% python3 -q
>>> import numpy as np
>>> import numpy.linalg as la
>>> np.set_printoptions(precision=2, suppress=True, linewidth=140)
>>> def rnd(a):
...     return np.round(a, 2) + 0
... 
>>> feats = np.loadtxt("data.csv", delimiter=",")
>>> rnd(feats)
array([[-0.32,  0.19, -0.77,  0.94, -1.02, -0.64,  2.09, -1.25],
       [-0.53, -1.08,  0.11, -0.74,  1.93, -0.92,  1.43,  0.63],
       [ 0.84, -1.85, -1.7 ,  0.62,  0.15, -0.59, -1.  , -0.48],
       [-1.16, -0.35, -0.5 , -1.57,  0.24,  1.17, -0.24, -1.83],
       [-1.8 , -1.53,  0.48,  0.27, -1.43,  0.18, -0.13,  1.02],
       [-0.74,  1.11, -1.54, -1.25, -0.58, -1.45, -0.46,  0.8 ],
       [-0.53, -0.01,  1.47,  0.21,  0.09, -1.94, -0.98, -1.34],
       [-1.58,  0.81, -0.74,  1.74,  1.33,  0.39, -0.57,  0.04]])
>>> x0 = np.array([1, 3, 2, 3, 0, -1, -2, -1])
>>> a = np.maximum(feats @ x0, 0)
>>> rnd(feats * (a > 1e-9)[:, None])
array([[ 0.  ,  0.  ,  0.  ,  0.  ,  0.  ,  0.  ,  0.  ,  0.  ],
       [ 0.  ,  0.  ,  0.  ,  0.  ,  0.  ,  0.  ,  0.  ,  0.  ],
       [ 0.  ,  0.  ,  0.  ,  0.  ,  0.  ,  0.  ,  0.  ,  0.  ],
       [ 0.  ,  0.  ,  0.  ,  0.  ,  0.  ,  0.  ,  0.  ,  0.  ],
       [ 0.  ,  0.  ,  0.  ,  0.  ,  0.  ,  0.  ,  0.  ,  0.  ],
       [ 0.  ,  0.  ,  0.  ,  0.  ,  0.  ,  0.  ,  0.  ,  0.  ],
       [-0.53, -0.01,  1.47,  0.21,  0.09, -1.94, -0.98, -1.34],
       [-1.58,  0.81, -0.74,  1.74,  1.33,  0.39, -0.57,  0.04]])
>>> rnd(a)
array([0.  , 0.  , 0.  , 0.  , 0.  , 0.  , 8.25, 5.33])
>>> print(rnd(np.tanh(feats @ x0)))
[-0.65 -1.   -1.   -1.   -1.   -0.99  1.    1.  ]
>>> np.flatnonzero(a > 1e-9)
array([6, 7])
>>> B = feats / np.sqrt((feats ** 2).mean(axis=1, keepdims=True))
>>> print(la.matrix_rank(B) == la.matrix_rank(feats))
True
>>> rnd(feats[:, 0] @ feats[:, 7])
np.float64(0.0)
>>> print(rnd(la.svd(feats, compute_uv=False)))
[3. 3. 3. 3. 3. 3. 3. 3.]
>>> rnd(feats @ feats.T)
array([[9., 0., 0., 0., 0., 0., 0., 0.],
       [0., 9., 0., 0., 0., 0., 0., 0.],
       [0., 0., 9., 0., 0., 0., 0., 0.],
       [0., 0., 0., 9., 0., 0., 0., 0.],
       [0., 0., 0., 0., 9., 0., 0., 0.],
       [0., 0., 0., 0., 0., 9., 0., 0.],
       [0., 0., 0., 0., 0., 0., 9., 0.],
       [0., 0., 0., 0., 0., 0., 0., 9.]])
>>> rnd(feats.T @ feats)
array([[9., 0., 0., 0., 0., 0., 0., 0.],
       [0., 9., 0., 0., 0., 0., 0., 0.],
       [0., 0., 9., 0., 0., 0., 0., 0.],
       [0., 0., 0., 9., 0., 0., 0., 0.],
       [0., 0., 0., 0., 9., 0., 0., 0.],
       [0., 0., 0., 0., 0., 9., 0., 0.],
       [0., 0., 0., 0., 0., 0., 9., 0.],
       [0., 0., 0., 0., 0., 0., 0., 9.]])
>>> q, vecs = la.qr(feats[:, :5])[0], la.qr(feats[:, 5:])[0]
>>> s = la.svd(q.T @ vecs, compute_uv=False)
>>> rnd(la.norm(q @ q.T - vecs @ vecs.T, 2))
np.float64(1.0)
>>> J = np.load("a.npy")
>>> print(J)
[[ 2  3  4  5  6  7  8  9 10 11]
 [12 13 14 15 16 17 18 19 20 21]
 [22 23 24 25 26 27 28 29 30 31]
 [32 33 34 35 36 37 38 39 40 41]
 [42 43 44 45 46 47 48 49 50 51]]
>>> # rank 2
>>> B = J / la.norm(J, axis=1, keepdims=True)
>>> C2 = B @ B.T
>>> rnd(la.norm(B, axis=1))
array([1., 1., 1., 1., 1.])
>>> np.argwhere(np.triu(np.abs(C2) > 0.95, 1))
array([[0, 1],
       [0, 2],
       [1, 2],
       [1, 3],
       [1, 4],
       [2, 3],
       [2, 4],
       [3, 4]])
>>> rnd(C2[0])
array([1.  , 0.97, 0.95, 0.94, 0.94])
>>> rnd(C2)
array([[1.  , 0.97, 0.95, 0.94, 0.94],
       [0.97, 1.  , 1.  , 1.  , 0.99],
       [0.95, 1.  , 1.  , 1.  , 1.  ],
       [0.94, 1.  , 1.  , 1.  , 1.  ],
       [0.94, 0.99, 1.  , 1.  , 1.  ]])
>>> (C2 - 2 * np.eye(5)).round(6).argmax(axis=1)
array([1, 2, 3, 4, 3])
>>> rnd(np.degrees(np.arccos(np.clip(C2[0, 3], -1, 1))))
np.float64(19.34)
>>> (np.abs(C2) > 0.9).astype(int)
array([[1, 1, 1, 1, 1],
       [1, 1, 1, 1, 1],
       [1, 1, 1, 1, 1],
       [1, 1, 1, 1, 1],
       [1, 1, 1, 1, 1]])
>>> rank = la.matrix_rank(C2)
>>> print(rank)
2
>>> ns = la.svd(C2)[2][rank:].T
>>> rnd(C2 @ ns)
array([[0., 0., 0.],
       [0., 0., 0.],
       [0., 0., 0.],
       [0., 0., 0.],
       [0., 0., 0.]])
>>> print(np.allclose(C2 @ ns, 0))
True
>>> x0 = np.array([1, 3, 1, 1, 1, 3, 1, 1, 2, 1])
>>> np.einsum("ij,j->i", J, x0)
array([ 95, 245, 395, 545, 695])
>>> print((J * x0).sum(axis=1))
[ 95 245 395 545 695]
>>> np.sign((J @ x0).round(6))
array([1, 1, 1, 1, 1])
>>> J @ (2 * x0)
array([ 190,  490,  790, 1090, 1390])
>>> print((J @ x0).argmax())
4
>>> J * x0
array([[  2,   9,   4,   5,   6,  21,   8,   9,  20,  11],
       [ 12,  39,  14,  15,  16,  51,  18,  19,  40,  21],
       [ 22,  69,  24,  25,  26,  81,  28,  29,  60,  31],
       [ 32,  99,  34,  35,  36, 111,  38,  39,  80,  41],
       [ 42, 129,  44,  45,  46, 141,  48,  49, 100,  51]])
>>> x0 @ J
Traceback (most recent call last):
  File "<python-input-45>", line 1, in <module>
    x0 @ J
    ~~~^~~
ValueError: matmul: Input operand 1 has a mismatch in its core dimension 0, with gufunc signature (n?,k),(k,m?)->(n?,m?) (size 5 is different from 10)
